$ python -q
>>> import numpy as np
>>> np.set_printoptions(precision=1, suppress=True, linewidth=140)
>>> def rnd(a):
...     return np.round(a, 1) + 0
... 
>>> r0 = np.array([1, 2, 1, 1, 2, 6, 8, 4, 2, 9, 8, 3, 3, 5])
>>> m1 = 2 * np.eye(14) + np.outer(r0, r0)
>>> m1
array([[ 3.,  2.,  1.,  1.,  2.,  6.,  8.,  4.,  2.,  9.,  8.,  3.,  3.,  5.],
       [ 2.,  6.,  2.,  2.,  4., 12., 16.,  8.,  4., 18., 16.,  6.,  6., 10.],
       [ 1.,  2.,  3.,  1.,  2.,  6.,  8.,  4.,  2.,  9.,  8.,  3.,  3.,  5.],
       [ 1.,  2.,  1.,  3.,  2.,  6.,  8.,  4.,  2.,  9.,  8.,  3.,  3.,  5.],
       [ 2.,  4.,  2.,  2.,  6., 12., 16.,  8.,  4., 18., 16.,  6.,  6., 10.],
       [ 6., 12.,  6.,  6., 12., 38., 48., 24., 12., 54., 48., 18., 18., 30.],
       [ 8., 16.,  8.,  8., 16., 48., 66., 32., 16., 72., 64., 24., 24., 40.],
       [ 4.,  8.,  4.,  4.,  8., 24., 32., 18.,  8., 36., 32., 12., 12., 20.],
       [ 2.,  4.,  2.,  2.,  4., 12., 16.,  8.,  6., 18., 16.,  6.,  6., 10.],
       [ 9., 18.,  9.,  9., 18., 54., 72., 36., 18., 83., 72., 27., 27., 45.],
       [ 8., 16.,  8.,  8., 16., 48., 64., 32., 16., 72., 66., 24., 24., 40.],
       [ 3.,  6.,  3.,  3.,  6., 18., 24., 12.,  6., 27., 24., 11.,  9., 15.],
       [ 3.,  6.,  3.,  3.,  6., 18., 24., 12.,  6., 27., 24.,  9., 11., 15.],
       [ 5., 10.,  5.,  5., 10., 30., 40., 20., 10., 45., 40., 15., 15., 27.]])
>>> # symmetric
>>> w, evecs = np.linalg.eigvalsh(m1)
Traceback (most recent call last):
  File "<python-input-7>", line 1, in <module>
    w, evecs = np.linalg.eigvalsh(m1)
    ^^^^^^^^
ValueError: too many values to unpack (expected 2)
>>> w, evecs = np.linalg.eigh(m1)
>>> rnd(w.sum()), np.trace(m1)
(np.float64(347.0), np.float64(347.0))
>>> (w > 1e-8).sum(), (w < -1e-8).sum()
(np.int64(14), np.int64(0))
>>> rnd(np.linalg.svd(m1, compute_uv=False))
array([321.,   2.,   2.,   2.,   2.,   2.,   2.,   2.,   2.,   2.,   2.,   2.,   2.,   2.])
>>> rnd(np.linalg.eigvalsh(m1 @ m1))
array([     4.,      4.,      4.,      4.,      4.,      4.,      4.,      4.,      4.,      4.,      4.,      4.,      4., 103041.])
>>> rnd(w)
array([  2.,   2.,   2.,   2.,   2.,   2.,   2.,   2.,   2.,   2.,   2.,   2.,   2., 321.])
>>> rnd(np.linalg.eigvalsh(m1 + -2 * np.eye(14)))
array([  0.,   0.,   0.,   0.,   0.,   0.,   0.,   0.,   0.,   0.,   0.,   0.,   0., 319.])
